$ python3 -q
>>> import numpy as np
>>> np.set_printoptions(precision=2, suppress=True, linewidth=200)
>>> F = np.load("dump.npy")
>>> F
array([[-1.99, -2.99, -2.99],
       [ 1.15,  0.15, -1.42],
       [-1.05, -2.05, -2.52],
       [-0.66, -1.66, -2.33],
       [ 0.14, -0.86, -1.93],
       [ 0.28, -0.72, -1.86],
       [ 3.95,  2.95, -0.03],
       [-1.  , -2.  , -2.5 ],
       [ 0.98, -0.02, -1.51],
       [-1.54, -2.54, -2.77],
       [ 1.66,  0.66, -1.17],
       [ 1.51,  0.51, -1.25],
       [ 0.12, -0.88, -1.94],
       [-1.15, -2.15, -2.57],
       [-2.3 , -3.3 , -3.15],
       [ 0.2 , -0.8 , -1.9 ],
       [ 0.68, -0.32, -1.66],
       [-1.26, -2.26, -2.63],
       [ 1.49,  0.49, -1.25],
       [ 1.36,  0.36, -1.32],
       [-1.4 , -2.4 , -2.7 ],
       [ 0.8 , -0.2 , -1.6 ],
       [-1.04, -2.04, -2.52],
       [ 3.69,  2.69, -0.15],
       [-0.3 , -1.3 , -2.15],
       [ 0.09, -0.91, -1.96],
       [-0.35, -1.35, -2.17],
       [ 0.61, -0.39, -1.69],
       [-1.14, -2.14, -2.57]])
>>> # rows and columns are dependent
>>> W2 = F[[11, 23]].astype(float)
>>> for _ in range(7):
...     labels = np.linalg.norm(F[:, None] - W2, axis=-1).argmin(axis=1)
...     W2 = np.array([F[labels == j].mean(axis=0) for j in range(2)])
... 
>>> labels
array([0, 0, 0, 0, 0, 0, 1, 0, 0, 0, 0, 0, 0, 0, 0, 0, 0, 0, 0, 0, 0, 0, 0, 1, 0, 0, 0, 0, 0])
>>> W2
array([[-0.15, -1.15, -2.08],
       [ 3.82,  2.82, -0.09]])
>>> np.bincount(labels)
array([27,  2])
>>> print(W2[1] - W2[0])
[3.97 3.97 1.99]
>>> labels = F[:, 2] > np.median(F[:, 2])
>>> f = F[labels].mean(axis=0) - F[~labels].mean(axis=0)
>>> np.argsort(-np.abs(f).round(6), kind="stable")
array([0, 1, 2])
>>> round(float((((F - F.mean(axis=0)) @ f > 0) == labels).mean()), 2)
0.97
>>> labels.astype(int)
array([0, 1, 0, 0, 1, 1, 1, 0, 1, 0, 1, 1, 0, 0, 0, 1, 1, 0, 1, 1, 0, 1, 0, 1, 0, 0, 0, 1, 0])
>>> ((F - F.mean(axis=0)) @ f > 0).astype(int)
array([0, 1, 0, 0, 1, 1, 1, 0, 1, 0, 1, 1, 1, 0, 0, 1, 1, 0, 1, 1, 0, 1, 0, 1, 0, 0, 0, 1, 0])
>>> mat = np.array([[-2, 1, 2, -1], [-2, 1, -2, -2], [-2, 2, -2, 0]])
>>> mat
array([[-2,  1,  2, -1],
       [-2,  1, -2, -2],
       [-2,  2, -2,  0]])
>>> x = np.array([-2, 0, 0, 1])
>>> h1 = np.maximum(mat @ x, 0)
>>> np.maximum(mat @ x, 0) - np.maximum(-mat @ x, 0)
array([3, 2, 4])
>>> mat.T @ h1
array([-18,  13,  -6,  -7])
>>> print(np.maximum(mat @ (3 * x), 0))
[ 9  6 12]
>>> print(mat * (h1 > 1e-9)[:, None])
[[-2  1  2 -1]
 [-2  1 -2 -2]
 [-2  2 -2  0]]
>>> M2 = mat / np.sqrt((mat ** 2).mean(axis=1, keepdims=True))
>>> M2[1]
array([-1.11,  0.55, -1.11, -1.11])
